$ python -q
>>> import numpy as np
>>> np.set_printoptions(precision=1, suppress=True, linewidth=120)
>>> M = np.array([[4, -3, 3, 1, -5],
...     [-5, -2, -2, 3, 0],
...     [-5, 0, 1, 1, 2],
...     [2, 3, 3, 2, -2],
...     [2, 2, 4, -5, 3]])
>>> M
array([[ 4, -3,  3,  1, -5],
       [-5, -2, -2,  3,  0],
       [-5,  0,  1,  1,  2],
       [ 2,  3,  3,  2, -2],
       [ 2,  2,  4, -5,  3]])
>>> B = np.linalg.inv(M)
>>> np.round(M @ B, 1) + 0
array([[1., 0., 0., 0., 0.],
       [0., 1., 0., 0., 0.],
       [0., 0., 1., 0., 0.],
       [0., 0., 0., 1., 0.],
       [0., 0., 0., 0., 1.]])
>>> np.allclose(B, M.T)
False
>>> np.round(np.linalg.inv(B), 1) + 0
array([[ 4., -3.,  3.,  1., -5.],
       [-5., -2., -2.,  3.,  0.],
       [-5.,  0.,  1.,  1.,  2.],
       [ 2.,  3.,  3.,  2., -2.],
       [ 2.,  2.,  4., -5.,  3.]])
>>> np.linalg.det(M) * B
array([[  29., -478.,  344., -117., -259.],
       [ -26.,  350., -258.,   92.,  190.],
       [  12., -138.,  106.,  -32.,  -72.],
       [  39., -644.,  472., -155., -353.],
       [  47., -804.,  588., -199., -435.]])
>>> (np.abs(B) > 1e-9).astype(int)
array([[1, 1, 1, 1, 1],
       [1, 1, 1, 1, 1],
       [1, 1, 1, 1, 1],
       [1, 1, 1, 1, 1],
       [1, 1, 1, 1, 1]])
>>> round(np.linalg.cond(M), 1)
np.float64(508.8)
>>> (M + M.T) / 2
array([[ 4. , -4. , -1. ,  1.5, -1.5],
       [-4. , -2. , -1. ,  3. ,  1. ],
       [-1. , -1. ,  1. ,  2. ,  3. ],
       [ 1.5,  3. ,  2. ,  2. , -3.5],
       [-1.5,  1. ,  3. , -3.5,  3. ]])
>>> np.trace(M)
np.int64(8)
>>> np.linalg.matrix_power(M, 4)
array([[  166,   -41,     4,  1346, -1196],
       [   56,   403,   -38,  -389,   463],
       [ -505,   328,   -74, -1332,  1521],
       [ -507,    14,   -65,   474,   -67],
       [ -535,  -321,     1, -1138,  1085]])
>>> np.allclose(M, M.T)
False
>>> np.sort(np.abs(np.linalg.eigvals(M)))
array([0.2, 1.1, 4. , 5.6, 5.6])
>>> np.allclose(M @ M.T, M.T @ M)
False
>>> arr = np.load("block6.npy")
>>> arr
array([[ 2,  0,  0,  0,  0],
       [ 0, -1,  0,  0,  0],
       [ 0,  0,  1,  0,  0],
       [ 0,  0,  0,  1,  0],
       [ 0,  0,  0,  0,  2]])
>>> B = arr / np.linalg.norm(arr, axis=1, keepdims=True)
>>> cov = B @ B.T
>>> np.linalg.norm(B, axis=1)
array([1., 1., 1., 1., 1.])
>>> np.degrees(np.arccos(np.clip(cov[4, 1], -1, 1)))
np.float64(90.0)
>>> (cov - 2 * np.eye(5)).round(6).argmax(axis=1)
array([1, 0, 0, 0, 0])
>>> np.argwhere(np.triu(np.abs(cov) > 0.95, 1))
array([], shape=(0, 2), dtype=int64)
>>> np.all(np.linalg.eigvalsh(arr) > 0)
np.False_
>>> Q, r_ = np.linalg.qr(arr)
>>> np.trace(Q @ Q.T)
np.float64(5.0)
>>> np.abs(np.diag(r_))
array([2., 1., 1., 1., 2.])
>>> Q @ r_
array([[ 2.,  0.,  0.,  0.,  0.],
       [ 0., -1.,  0.,  0.,  0.],
       [ 0.,  0.,  1.,  0.,  0.],
       [ 0.,  0.,  0.,  1.,  0.],
       [ 0.,  0.,  0.,  0.,  2.]])
>>> w, vecs = np.linalg.eig(arr)
>>> np.sort(np.linalg.eigvals(arr @ arr))
array([1., 1., 1., 4., 4.])
>>> arr @ vecs[:, 0] - w[0] * vecs[:, 0]
array([0., 0., 0., 0., 0.])
>>> np.prod(w)
np.float64(-4.0)
>>> m1 = np.loadtxt("arr.csv", delimiter=",")
>>> m1
array([[5., 3., 0., 0.],
       [9., 0., 9., 6.],
       [5., 3., 0., 0.]])
>>> np.allclose(m1[:-1].T @ np.linalg.lstsq(m1[:-1].T, m1[-1])[0], m1[-1])
True
>>> np.round(m1 @ np.linalg.pinv(m1) @ m1, 1) + 0
array([[5., 3., 0., 0.],
       [9., 0., 9., 6.],
       [5., 3., 0., 0.]])
>>> np.abs(np.diag(np.linalg.qr(m1)[1])) > 1e-9
array([ True,  True, False])
>>> round(float(np.trace(np.linalg.pinv(m1) @ m1)), 1)
2.0
>>> np.linalg.lstsq(m1[:-1].T, m1[-1])[2]
np.int32(2)
>>> np.unique(m1.round(6), axis=0).shape
(2, 4)
>>> U, sigma, VT = np.linalg.svd(m1)
>>> vecs = VT[:(sigma > 1e-8).sum()]
>>> rng = np.random.default_rng(46)
>>> x = m1[1] + -3 * m1[2] + rng.integers(2) * np.eye(4)[0]
>>> x
array([-5., -9.,  9.,  6.])
>>> round(np.linalg.norm(x - vecs.T @ vecs @ x), 1)
np.float64(0.5)
>>> vecs.T @ vecs
array([[ 0.8,  0.4,  0.2,  0.1],
       [ 0.4,  0.4, -0.3, -0.2],
       [ 0.2, -0.3,  0.6,  0.4],
       [ 0.1, -0.2,  0.4,  0.3]])
